>>> import numpy as np
>>> np.set_printoptions(precision=1, suppress=True, linewidth=100, legacy="1.25")
>>> feats = np.load("test10.npy")
>>> feats
array([[-2., -1.],
       [-1.,  3.]])
>>> np.poly(feats)
array([ 1., -1., -7.])
>>> np.einsum("ij,ji->", feats, feats)
15.0
>>> proj = np.triu(np.array([[0, -1], [-3, 0]]), 1) + np.eye(2)
>>> other = proj @ feats @ np.linalg.inv(proj)
>>> np.trace(other), np.trace(feats)
(1.0, 1.0)
>>> other
array([[-1., -5.],
       [-1.,  2.]])
>>> np.linalg.matrix_rank(other)
2
>>> np.poly(other)
array([ 1., -1., -7.])
>>> def softmax(z):
...     e = np.exp(z - z.max(axis=-1, keepdims=True))
...     return e / e.sum(axis=-1, keepdims=True)
... 
>>> np.round(softmax(other[1] + 3), 1) + 0
array([0., 1.])
>>> np.round(softmax(10 * other[1]), 1) + 0
array([0., 1.])
>>> scores = other @ other.T / np.sqrt(2)
>>> softmax(scores).round(6).argmax(axis=1)
array([0, 1])
>>> np.round(softmax(scores + np.triu(np.full(scores.shape, -np.inf), 1)), 1) + 0
array([[1., 0.],
       [0., 1.]])
>>> np.round(softmax(scores), 1) + 0
array([[1., 0.],
       [0., 1.]])
>>> q, vecs = np.linalg.qr(feats[:, :1])[0], np.linalg.qr(feats[:, 1:])[0]
>>> sig = np.linalg.svd(q.T @ vecs, compute_uv=False)
>>> sig
array([0.1])
>>> r0 = np.array([2, 3, -5, -3, -2])
>>> m1 = r0[np.abs(np.subtract.outer(np.arange(5), np.arange(5)))]
>>> m1
array([[ 2,  3, -5, -3, -2],
       [ 3,  2,  3, -5, -3],
       [-5,  3,  2,  3, -5],
       [-3, -5,  3,  2,  3],
       [-2, -3, -5,  3,  2]])
>>> evals, vecs = np.linalg.eigh(m1)
>>> x = np.array([0, 5, 7, -4, 9])
>>> x @ m1 @ x
-532
>>> vecs * np.abs(evals) @ vecs.T
array([[ 5.6,  1.2, -0.8, -4.1,  0.8],
       [ 1.2,  5.9, -0.4, -1.6, -4.1],
       [-0.8, -0.4,  8.4, -0.4, -0.8],
       [-4.1, -1.6, -0.4,  5.9,  1.2],
       [ 0.8, -4.1, -0.8,  1.2,  5.6]])
>>> np.linalg.eigvalsh(m1[1:, 1:])
array([-6.5, -1.6,  5.6, 10.5])
>>> np.abs(m1).sum(axis=1).max(), round(np.abs(evals).max(), 1)
(18, 11.7)
>>> th = np.radians(135)
>>> R = np.eye(2)
>>> R[1, 1] = R[0, 0] = np.cos(th)
>>> R[1, 0], R[0, 1] = -np.sin(th), np.sin(th)
>>> R
array([[-0.7,  0.7],
       [-0.7, -0.7]])
>>> other = feats @ R.T
>>> round(np.linalg.det(R), 1), round(np.trace(R), 1)
(1.0, -1.4)
>>> np.linalg.svd(feats, compute_uv=False), np.linalg.svd(other, compute_uv=False)
(array([3.2, 2.2]), array([3.2, 2.2]))
>>> np.allclose(feats @ feats.T, other @ other.T)
True
>>> other
array([[ 0.7,  2.1],
       [ 2.8, -1.4]])
>>> evals, vecs = np.linalg.eig(other)
>>> np.sort(np.linalg.eigvals(other.T))
array([-3. ,  2.3])
>>> round(float(np.prod(evals)), 1)
-7.0
>>> evals
array([ 2.3, -3. ])
>>> np.sort(np.linalg.eigvals(other @ other))
array([5.4, 9.1])
>>> proj = np.triu(np.array([[2, 3, 1, 1, 3],
...     [1, 0, 0, 1, 3],
...     [0, 2, 1, 2, 1],
...     [3, 1, 2, 2, 3],
...     [2, 1, 3, 0, 2]]), 1) + np.eye(5)
>>> other = proj @ m1 @ np.linalg.inv(proj)
>>> np.round(np.linalg.det(other), 1)
-1200.0
>>> q, R = np.linalg.qr(m1)
>>> round(float(np.trace(q @ q.T)), 1)
5.0
>>> R
array([[-7.1, -2.5,  1.4,  6.7,  0.1],
       [ 0. , -7. , -0.1,  1.7,  6.8],
       [ 0. ,  0. ,  8.4, -1.5, -1.2],
       [ 0. ,  0. ,  0. ,  2.4,  1.6],
       [ 0. ,  0. ,  0. ,  0. , -1.2]])
>>> np.round(abs(R[0, 0]), 1), round(np.linalg.norm(m1[:, 0]), 1)
(7.1, 7.1)
>>> np.allclose(R.T @ R, m1.T @ m1)
True
>>> q @ R
array([[ 2.,  3., -5., -3., -2.],
       [ 3.,  2.,  3., -5., -3.],
       [-5.,  3.,  2.,  3., -5.],
       [-3., -5.,  3.,  2.,  3.],
       [-2., -3., -5.,  3.,  2.]])
